$ python -q
>>> import numpy as np
>>> from numpy import linalg as LA
>>> np.set_printoptions(suppress=True, linewidth=100)
>>> other = np.array([[-3, -1], [3, -1], [-3, -1], [1, -2], [1, 3], [-1, 3], [-3, -1]])
>>> basis = np.array([[0, 6, 0, 3], [2, 9, 1, 4]])
>>> rng = np.random.default_rng(868490)
>>> m1 = other @ basis + 0.05 * rng.normal(size=(7, 4))
>>> print(m1.round(2))
[[ -1.92 -26.97  -1.02 -13.11]
 [ -2.01   9.06  -0.88   5.01]
 [ -2.02 -26.98  -1.05 -12.97]
 [ -4.01 -12.06  -2.11  -5.1 ]
 [  6.01  33.05   3.02  14.98]
 [  5.98  21.08   2.92   9.07]
 [ -2.08 -27.1   -1.06 -12.95]]
>>> x = np.array([0, -3, 3, 2])
>>> target = m1 @ x
>>> print(target.round(2))
[ 51.64 -19.79  51.87  19.65 -60.13 -36.33  52.22]
>>> print(np.round(LA.solve(m1.T @ m1, m1.T @ target), 2) + 0)
[ 0. -3.  3.  2.]
>>> print(np.round(LA.pinv(m1) @ m1, 2) + 0)
[[1. 0. 0. 0.]
 [0. 1. 0. 0.]
 [0. 0. 1. 0.]
 [0. 0. 0. 1.]]
>>> target = target + 0.1 * rng.normal(size=7)
>>> print(target.round(2))
[ 51.5  -19.84  51.79  19.8  -60.1  -36.33  52.35]
>>> b, *_ = LA.lstsq(m1, target)
>>> print(np.round(LA.norm(target - m1 @ b), 2))
0.15
>>> print(np.round(m1.T @ (target - m1 @ b), 2) + 0)
[0. 0. 0. 0.]
>>> print([round(float(LA.norm(LA.solve(m1.T @ m1 + lam * np.eye(4), m1.T @ target))), 2) for lam in (0, 1, 10, 100)])
[5.1, 1.9, 1.83, 1.67]
>>> other = np.c_[m1[:, :3] @ np.array([[0, 1, 1], [0, 3, 0], [3, 2, 1]]), np.array([5, 5, 0, 2, 1, 1, 5])]
>>> print(other.round(2))
[[ -3.05 -84.87  -2.94   5.  ]
 [ -2.65  23.4   -2.89   5.  ]
 [ -3.15 -85.06  -3.07   0.  ]
 [ -6.32 -44.4   -6.11   2.  ]
 [  9.05 111.19   9.03   1.  ]
 [  8.77  75.06   8.91   1.  ]
 [ -3.19 -85.52  -3.15   5.  ]]
>>> print(LA.matrix_rank(other))
4
>>> print(np.round(LA.norm(LA.qr(m1)[0].T @ other, axis=0) ** 2 / ((other ** 2).sum(axis=0) + 1e-12), 2))
[1.   1.   1.   0.24]
>>> print(LA.matrix_rank(np.c_[m1, other]))
5
>>> print(np.round(LA.norm(other - m1 @ LA.lstsq(m1, other)[0], axis=0), 2) + 0)
[0.   0.   0.   7.83]
>>> print(np.round(LA.lstsq(m1, other[:, 0])[0], 2) + 0)
[0. 0. 3. 0.]
>>> print(round(m1[3] @ m1[1], 2))
-124.91
>>> print(round(float(LA.norm(m1[3], 1)), 2), np.round(LA.norm(m1[3], np.inf), 2))
23.28 12.06
>>> print(round(float(LA.norm(m1, "nuc")), 2))
77.15
>>> print(np.round(LA.norm(m1, axis=1), 2))
[30.07 10.58 30.02 13.86 36.91 23.89 30.13]
>>> print(LA.norm(m1, axis=1).argmax())
4
>>> print(round(LA.norm(m1, 1), 2), round(float(LA.norm(m1, np.inf)), 2))
156.3 57.06
>>> print(round(float(LA.norm(m1) ** 2 / LA.norm(m1, 2) ** 2), 2))
1.01
>>> proj = m1 @ LA.solve(m1.T @ m1, m1.T)
>>> print(np.round(proj @ m1[:, 1], 2))
[-26.97   9.06 -26.98 -12.06  33.05  21.08 -27.1 ]
>>> print(np.round(np.diag(proj), 2))
[0.9  0.52 0.26 0.88 0.46 0.52 0.46]
>>> W0 = np.loadtxt("out8.csv", delimiter=",")
>>> print(W0.round(2) + 0)
[[  5.73  -1.92 -13.43   0.71  -3.81]
 [  0.96   0.67  -5.92   0.04  -1.62]
 [  0.77   0.74  -5.56   0.03  -1.51]
 [  0.44   0.87  -4.92   0.01  -1.3 ]
 [  0.3    0.91  -4.64   0.    -1.21]
 [ -0.73   0.7   -0.9    0.13   0.03]
 [ -0.05   0.03  -0.03   0.02   0.02]
 [  0.75   0.25   0.5   -1.12  -1.  ]
 [  0.73   0.87   0.85  -1.92  -1.61]
 [  0.69   1.08   0.96  -2.15  -1.77]
 [  0.54   1.63   1.25  -2.72  -2.17]
 [  0.     2.99   2.    -3.99  -3.  ]
 [ -0.07   3.16   2.09  -4.14  -3.09]
 [ -1.22   5.44   3.39  -6.05  -4.22]
 [ -7.42  15.39   9.6  -13.44  -7.97]]
>>> th = np.radians(135)
>>> Rm = np.eye(5)
>>> Rm[4, 4] = Rm[2, 2] = np.cos(th)
>>> Rm[4, 2], Rm[2, 4] = -np.sin(th), np.sin(th)
>>> print(Rm.round(2))
[[ 1.    0.    0.    0.    0.  ]
 [ 0.    1.    0.    0.    0.  ]
 [ 0.    0.   -0.71  0.    0.71]
 [ 0.    0.    0.    1.    0.  ]
 [ 0.    0.   -0.71  0.   -0.71]]
>>> other = W0 @ Rm.T
>>> print(np.allclose(W0 @ W0.T, other @ other.T))
True
>>> print(np.round(np.abs(other - W0).max(axis=0), 2))
[ 0.    0.   22.03  0.   16.01]
>>> print(round(float(LA.det(Rm)), 2), round(np.trace(Rm), 2))
1.0 1.59
>>> print(np.allclose(LA.norm(W0, axis=1), LA.norm(other, axis=1)))
True
>>> Ac = W0 - W0.mean(axis=0)
>>> Uu, s, vt = LA.svd(Ac, full_matrices=False)
>>> print(np.round(s ** 2 / (s ** 2).sum(), 2) + 0)
[0.86 0.12 0.03 0.   0.  ]
>>> print(s.round(2) + 0)
[28.6  10.63  5.05  0.    0.  ]
>>> print(np.searchsorted(np.cumsum(s ** 2) / (s ** 2).sum(), 0.9) + 1)
2
>>> print(round((s ** 2).sum() ** 2 / (s ** 4).sum(), 2))
1.34
>>> basis = np.array([[5, -1, 7, -2, 7, -3], [-5, 0, 6, -5, -2, 4], [-5, 9, 4, 7, 2, 7]])
>>> A = np.repeat(basis, 27 // 3, axis=0)
>>> A = A + 0.02 * rng.normal(size=A.shape)
>>> print(A.round(2))
[[ 4.98 -1.01  7.   -1.96  7.05 -3.01]
 [ 5.04 -1.    6.96 -2.01  6.97 -3.02]
 [ 5.02 -1.02  6.96 -1.98  7.01 -3.  ]
 [ 4.98 -0.99  6.99 -2.02  7.03 -3.  ]
 [ 4.98 -0.98  6.98 -2.02  6.99 -3.02]
 [ 4.97 -0.97  7.01 -2.    7.   -3.  ]
 [ 4.96 -0.99  7.   -2.05  7.03 -3.01]
 [ 4.98 -1.04  6.98 -2.    7.04 -2.98]
 [ 5.02 -1.01  6.97 -1.97  6.97 -2.99]
 [-4.98 -0.01  6.01 -5.01 -2.01  3.97]
 [-4.98  0.02  6.   -4.98 -2.01  4.05]
 [-4.99  0.01  6.02 -4.99 -1.97  3.96]
 [-5.    0.02  6.   -5.02 -1.98  4.01]
 [-4.98  0.03  5.99 -5.01 -2.    3.95]
 [-5.03 -0.01  5.99 -5.01 -1.97  4.  ]
 [-5.02 -0.04  6.03 -4.98 -1.98  3.99]
 [-4.97  0.01  6.03 -5.01 -1.99  4.05]
 [-5.01 -0.03  6.   -5.01 -2.01  4.01]
 [-4.97  8.99  4.01  7.02  2.03  7.  ]
 [-4.97  9.01  3.98  7.    2.    6.98]
 [-5.    9.01  3.99  7.01  2.01  7.  ]
 [-4.99  9.04  4.02  6.98  1.96  6.98]
 [-5.01  8.95  3.99  7.    1.97  7.  ]
 [-5.    8.97  4.01  6.97  2.01  7.02]
 [-5.01  9.    3.98  7.02  1.99  7.02]
 [-4.99  9.02  4.03  7.    2.02  7.  ]
 [-5.03  9.01  3.99  7.    2.    7.04]]
>>> Uu, s, vt = LA.svd(A)
>>> print(np.argmax(s[:-1] / (s[1:] + 1e-6)) + 1)
3
>>> print(s.round(2))
[46.63 34.53 28.92  0.14  0.12  0.08]
>>> other = Uu[:, :3] @ np.diag(s[:3]) @ vt[:3]
>>> print(LA.matrix_rank(other))
3
>>> other = np.array([[-2, 0], [3, -3], [0, -2], [-1, 3], [0, 3], [-3, -1]])
>>> print(LA.matrix_rank(A @ other))
2
>>> print(np.vstack([A, other.T]).shape)
(29, 6)
>>> data = np.load("x.npy")
>>> print(data)
[[ 0  1  2  2]
 [-1  0  2  4]
 [-2 -2  0  0]
 [-2 -4  0  0]]
>>> proj = np.triu(np.array([[-8, -4, 8, -3], [-4, 1, 2, 5], [6, -2, 8, 8], [-7, 7, 2, 8]]), 1) + np.eye(4)
>>> other = proj @ data @ LA.inv(proj)
>>> print(LA.matrix_rank(other))
4
>>> print(other)
[[   -6.   -27.    96.  -665.]
 [  -15.   -84.   290. -1941.]
 [  -18.  -106.   356. -2372.]
 [   -2.   -12.    40.  -266.]]
>>> print(np.trace(other), np.trace(data))
0.0 0
>>> print(np.round(LA.svd(other, compute_uv=False), 2) + 0)
[3185.63    4.75    1.13    0.  ]
>>> print(other.shape)
(4, 4)
>>> print(other.sum(axis=0))
[  -41.  -229.   782. -5244.]
>>> print(other - other[0])
[[    0.     0.     0.     0.]
 [   -9.   -57.   194. -1276.]
 [  -12.   -79.   260. -1707.]
 [    4.    15.   -56.   399.]]
>>> print(other.sum(axis=1))
[ -602. -1750. -2140.  -240.]
>>> J = np.array([[0.0, -7.0, 2.0], [-7.0, 0.0, 0.0], [2.0, 0.0, 0.0]])
>>> # symmetric, so the eigenvalues are real
>>> print([round(float(LA.det(J[:i, :i])), 2) + 0 for i in range(1, 4)])
[0.0, -49.0, 0.0]
>>> print(np.all(LA.eigvalsh(J) > 0))
False
>>> print(np.round(LA.eigvalsh(J).min(), 2))
-7.28
>>> Uu, s, vt = LA.svd(J)
>>> print(np.argmax(s[:-1] / (s[1:] + 1e-6)) + 1)
2
>>> other = Uu[:, :2] @ np.diag(s[:2]) @ vt[:2]
>>> print(round(float(LA.norm(J - other) / LA.norm(J)), 2))
0.0
>>> print(round(LA.norm(J - other, 2), 2), round(s[2], 2))
0.0 0.0
>>> print(LA.matrix_rank(other))
2
>>> print(round(np.abs(J - other).max(), 2))
0.0
>>> other = data + rng.integers(-2, 3, (4, 2)) @ rng.integers(-2, 3, (2, 4))
>>> print(other)
[[ 0  3  1  1]
 [-1  2  2  0]
 [-2 -8  4  0]
 [-2 -6  2 -2]]
>>> print(np.abs(other - data).sum(axis=1))
[ 4  6 10  6]
>>> x = np.array([1, 0, -2, 1])
>>> print(x @ data @ x)
0
>>> Q = LA.solve(np.eye(4) - data, np.eye(4) + data)
>>> print(np.round(Q @ Q.T, 2) + 0)
[[1. 0. 0. 0.]
 [0. 1. 0. 0.]
 [0. 0. 1. 0.]
 [0. 0. 0. 1.]]
>>> other = J + rng.integers(-2, 3, (3, 2)) @ rng.integers(-2, 3, (2, 3))
>>> print(other)
[[ 0. -5.  0.]
 [-9. -6.  3.]
 [ 0.  0. -3.]]
>>> print(other - J)
[[ 0.  2. -2.]
 [-2. -6.  3.]
 [-2.  0. -3.]]
>>> print(np.abs(other - J).sum(axis=1))
[ 4. 11.  5.]
>>> E = np.loadtxt("a.csv", delimiter=",")
>>> print(E)
[[-13.58   8.11   8.52   1.83   0.55   4.63]
 [  0.78  -6.94  -2.7    5.83   8.34 -11.02]
 [  3.17  -5.62  -3.65   3.75   6.53  -8.  ]
 [-16.11   8.69   8.24   4.48   0.68   3.78]
 [-16.12   7.52   7.95   2.1   -0.49   3.52]
 [-15.4    9.91   8.16   2.34   1.36   2.45]
 [-15.25   6.71   7.18   3.24   1.33   4.67]
 [-13.85   6.84   9.06   2.08   1.57   4.89]
 [  2.87  -5.44  -1.45   3.63   9.54  -9.3 ]
 [  0.46  -6.21  -2.5    3.42   7.92  -7.57]
 [-13.26   6.84   8.96   2.67   1.02   3.46]
 [-13.88   7.86   9.69   3.34   0.53   3.71]
 [  1.31  -6.89  -4.45   4.18  10.07 -10.67]
 [-14.16   6.97   8.     4.01   0.93   5.12]
 [  1.63  -5.51  -1.98   4.04   7.34  -9.45]
 [-16.1    8.47   9.47   2.86   2.08   4.92]
 [  0.93  -5.18  -2.61   4.44   7.89  -8.99]
 [-15.34   8.05   8.54   3.86   1.45   3.04]
 [  1.38  -7.14  -3.01   5.6    7.27 -10.87]
 [-16.97   6.24   6.22   2.58  -0.17   5.49]
 [  0.37  -5.    -3.35   4.93   7.    -7.99]
 [-16.63   7.58   8.89   2.16   0.1    2.8 ]
 [-15.7    8.5    9.32   1.13  -1.03   3.61]
 [  0.17  -5.26  -2.     4.63   7.8   -8.97]
 [-15.76   7.49   8.02   3.25   1.42   4.88]
 [-15.05   9.81   8.26   3.64  -0.84   4.17]
 [  1.2   -5.15  -1.65   4.73   8.48  -9.25]
 [  1.6   -4.97  -2.96   4.38   7.34  -9.08]
 [  1.75  -6.01  -3.77   5.03   4.48  -8.64]]
>>> G = np.cov(E, rowvar=False)
>>> print(np.round(LA.eigvalsh(G)[::-1], 2))
[209.49   1.39   1.16   0.96   0.58   0.42]
